$ ipython --no-banner

In [1]: import numpy as np

In [2]: import numpy.linalg as la

In [3]: np.set_printoptions(precision=2, suppress=True, linewidth=200, legacy="1.25")

In [4]: M = np.loadtxt("data.csv", delimiter=",")

In [5]: M
Out[5]: 
array([[ 2., -1., -2.],
       [-1.,  5.,  7.],
       [-2.,  7., 10.]])

In [6]: left, sigma, VT = la.svd(M)

In [7]: vecs = VT[:(sigma > 1e-8).sum()]

In [8]: rng = np.random.default_rng(24379)

In [9]: x = M[2] + 3 * M[1] + rng.integers(2) * np.eye(3)[1]

In [10]: x
Out[10]: array([-5., 22., 31.])

In [11]: la.matrix_rank(np.vstack([M, x]))
Out[11]: 2

In [12]: P = np.triu(np.array([[1, 2, 2], [1, 1, 2], [0, 0, 1]]), 1) + np.eye(3)

In [13]: A2 = P @ M @ la.inv(P)

In [14]: np.round(np.poly(A2), 2) + 0
Out[14]: array([  1., -17.,  26.,   0.])

In [15]: A2
Out[15]: 
array([[ -4.,  31., -22.],
       [ -5.,  29., -21.],
       [ -2.,  11.,  -8.]])

In [16]: la.matrix_rank(A2)
Out[16]: 2

In [17]: np.trace(A2), np.trace(M)
Out[17]: (17.0, 17.0)

In [18]: T = np.stack([M, -3 * M, M[::-1]])

In [19]: la.det(T)
Out[19]: array([0., 0., 0.])

In [20]: np.einsum("bij,cij->bc", T, T)
Out[20]: 
array([[ 237., -711.,   13.],
       [-711., 2133.,  -39.],
       [  13.,  -39.,  237.]])

In [21]: la.matrix_rank(T)
Out[21]: array([2, 2, 2])

In [22]: (T @ M.T).shape
Out[22]: (3, 3, 3)

In [23]: la.norm(T, axis=(1, 2))
Out[23]: array([15.39, 46.18, 15.39])

In [24]: idx = rng.permutation(3)

In [25]: idx
Out[25]: array([0, 2, 1])

In [26]: A2 = M[idx][:, idx]

In [27]: round(float(la.det(A2)), 2), round(la.det(M[idx]), 2)
Out[27]: (0.0, 0.0)

In [28]: np.allclose(A2, M)
Out[28]: False

In [29]: la.matrix_rank(M, rtol=0.1)
Out[29]: 2

In [30]: np.round(la.norm(M, 2) / la.norm(M), 2)
Out[30]: 0.99

In [31]: K = np.array([[3.0, -2.0], [-2.0, 6.0]])

In [32]: # symmetric

In [33]: q = K.astype(float).copy()

In [34]: for j in range(2):
    ...:     q[:, j] -= q[:, :j] @ (q[:, :j].T @ q[:, j])
    ...:     q[:, j] /= la.norm(q[:, j])
    ...: 

In [35]: np.round(q.T @ K, 2) + 0
Out[35]: 
array([[ 3.61, -4.99],
       [ 0.  ,  3.88]])

In [36]: ev, vecs = la.eig(K)

In [37]: ev
Out[37]: array([2., 7.])

In [38]: np.sort(la.eigvals(la.inv(K)))
Out[38]: array([0.14, 0.5 ])

In [39]: np.sort(la.eigvals(K @ K))
Out[39]: array([ 4., 49.])

In [40]: np.round(K @ vecs[:, 0] - ev[0] * vecs[:, 0], 2) + 0
Out[40]: array([0., 0.])

In [41]: r0, g = K[1], K[0]

In [42]: r0 @ g
Out[42]: -18.0

In [43]: p = (r0 @ g) / (r0 @ r0) * r0

In [44]: round(float(la.norm(r0 + g) ** 2 + la.norm(r0 - g) ** 2), 2)
Out[44]: 106.0

In [45]: round(float((g - p) @ r0), 2)
Out[45]: 0.0

In [46]: p
Out[46]: array([ 0.9, -2.7])

In [47]: J = np.maximum(np.array([[0, 2, 1],
    ...:     [1, 1, -3],
    ...:     [-2, -1, 0],
    ...:     [-3, -1, -3],
    ...:     [2, 1, 1],
    ...:     [3, 0, -3],
    ...:     [0, 0, 3],
    ...:     [1, 1, -2],
    ...:     [-2, 1, 2],
    ...:     [2, 3, -1],
    ...:     [0, 0, 2],
    ...:     [0, 0, -3],
    ...:     [3, -1, 2],
    ...:     [3, 2, 1],
    ...:     [2, 3, 1],
    ...:     [3, -3, -2],
    ...:     [-1, 0, 3],
    ...:     [1, 0, -3],
    ...:     [3, -2, -2],
    ...:     [2, 1, -3]]) @ np.array([[0, 1, -1, -2, -2, -2], [2, 0, 0, 1, 1, 2], [0, 2, -2, -1, 1, 1]]) + np.array([2, 2, 1, 1, 1, -1]), 0)

In [48]: J
Out[48]: 
array([[ 6,  4,  0,  2,  4,  4],
       [ 4,  0,  6,  3,  0,  0],
       [ 0,  0,  3,  4,  4,  1],
       [ 0,  0, 10,  9,  3,  0],
       [ 4,  6,  0,  0,  0,  0],
       [ 2,  0,  4,  0,  0,  0],
       [ 2,  8,  0,  0,  4,  2],
       [ 4,  0,  4,  2,  0,  0],
       [ 4,  4,  0,  4,  8,  7],
       [ 8,  2,  1,  1,  0,  0],
       [ 2,  6,  0,  0,  3,  1],
       [ 2,  0,  7,  4,  0,  0],
       [ 0,  9,  0,  0,  0,  0],
       [ 6,  7,  0,  0,  0,  0],
       [ 8,  6,  0,  0,  1,  2],
       [ 0,  1,  2,  0,  0,  0],
       [ 2,  7,  0,  0,  6,  4],
       [ 2,  0,  6,  2,  0,  0],
       [ 0,  1,  2,  0,  0,  0],
       [ 4,  0,  5,  1,  0,  0]])

In [49]: P = J @ la.solve(J.T @ J, J.T)

In [50]: round(np.trace(P), 2)
Out[50]: 6.0

In [51]: np.round(la.eigvalsh(P), 2) + 0
Out[51]: array([0., 0., 0., 0., 0., 0., 0., 0., 0., 0., 0., 0., 0., 0., 1., 1., 1., 1., 1., 1.])

In [52]: la.matrix_rank(np.eye(20) - P)
Out[52]: 14

In [53]: np.round(P @ J[:, 3], 2) + 0
Out[53]: array([2., 3., 4., 9., 0., 0., 0., 2., 4., 1., 0., 4., 0., 0., 0., 0., 0., 2., 0., 1.])

In [54]: np.allclose(P @ P, P)
Out[54]: True

In [55]: idx = J[:, 2] > np.median(J[:, 2])

In [56]: r0 = J[idx].mean(axis=0) - J[~idx].mean(axis=0)

In [57]: r0
Out[57]: array([-2.4, -5.7,  4.8,  1.8, -1.9, -1.9])

In [58]: idx.astype(int)
Out[58]: array([0, 1, 1, 1, 0, 1, 0, 1, 0, 0, 0, 1, 0, 0, 0, 1, 0, 1, 1, 1])

In [59]: np.argsort(-np.abs(r0).round(6), kind="stable")
Out[59]: array([1, 2, 0, 4, 5, 3])

In [60]: (((J - J.mean(axis=0)) @ r0 > 0) == idx).mean()
Out[60]: 1.0

In [61]: data = np.load("test3.npy")

In [62]: data
Out[62]: 
array([[ 0,  5,  5,  3, 14,  9],
       [ 0,  0,  0,  3,  4,  7],
       [ 0,  0,  0,  3,  4,  3],
       [ 0,  0,  2,  3,  8,  9],
       [ 0,  4,  2,  3,  8,  0],
       [ 0,  0,  1,  3,  6,  5],
       [ 0,  0,  0,  3,  4,  1],
       [ 0,  0,  0,  3,  4,  1],
       [ 0,  0,  0,  3,  4,  7],
       [ 0,  4,  3,  3, 10,  3],
       [ 0,  5,  4,  3, 12,  5],
       [ 0,  5,  5,  3, 14,  9],
       [ 0,  0,  0,  3,  2,  5],
       [ 0,  0,  0,  3,  2,  3],
       [ 0,  0,  0,  3,  4,  3],
       [ 0,  3,  4,  3, 12,  9],
       [ 0,  8,  6,  3, 16,  7],
       [ 0,  0,  0,  3,  2,  0],
       [ 0,  4,  3,  3, 10,  3],
       [ 0,  0,  0,  3,  4,  7]])

In [63]: # rank 5

In [64]: x = np.array([3, -1, 3, 1, -3, 2])

In [65]: np.sign((data @ x).round(6))
Out[65]: array([-1,  1, -1,  1, -1, -1, -1, -1,  1, -1, -1, -1,  1,  1, -1, -1, -1, -1, -1,  1])

In [66]: data @ np.ones(6)
Out[66]: array([36., 14., 10., 22., 17., 15.,  8.,  8., 14., 23., 29., 36., 10.,  8., 10., 31., 40.,  5., 23., 14.])

In [67]: X = np.load("w.npy")

In [68]: X
Out[68]: 
array([[ 8,  2,  1, -4],
       [ 3,  4, -4,  0],
       [ 0,  0,  0,  0],
       [ 0,  0,  0,  0],
       [ 5, -3,  2,  1],
       [ 0,  0,  0,  0],
       [ 3,  4, -4,  0],
       [ 5,  0, -2,  0],
       [ 5,  0, -2,  0],
       [ 3,  4, -4,  0],
       [ 5,  0, -2,  0],
       [ 0,  0,  0,  0],
       [11,  9, -7, -5],
       [ 8,  2,  1, -4],
       [ 5, -3,  2,  1],
       [ 5,  0, -2,  0],
       [ 3,  5, -1, -5],
       [ 5,  0, -2,  0],
       [ 5,  0, -2,  0],
       [ 3,  5, -1, -5],
       [ 0,  0,  0,  0],
       [ 0,  0,  0,  0],
       [ 0,  0,  0,  0],
       [ 5,  0, -2,  0],
       [ 0,  0,  0,  0],
       [ 5, -3,  2,  1],
       [11,  6, -3, -4],
       [ 5, -3,  2,  1],
       [ 0,  0,  0,  0],
       [ 0,  0,  0,  0],
       [ 0,  0,  0,  0],
       [ 0,  0,  0,  0],
       [ 8,  1, -2,  1]])

In [69]: # row 3 repeats row 2

In [70]: q, vecs = la.qr(X[:, :2])[0], la.qr(X[:, 2:])[0]

In [71]: sigma = la.svd(q.T @ vecs, compute_uv=False)

In [72]: np.degrees(np.arccos(sigma.clip(0, 1)))
Out[72]: array([11.76, 89.99])
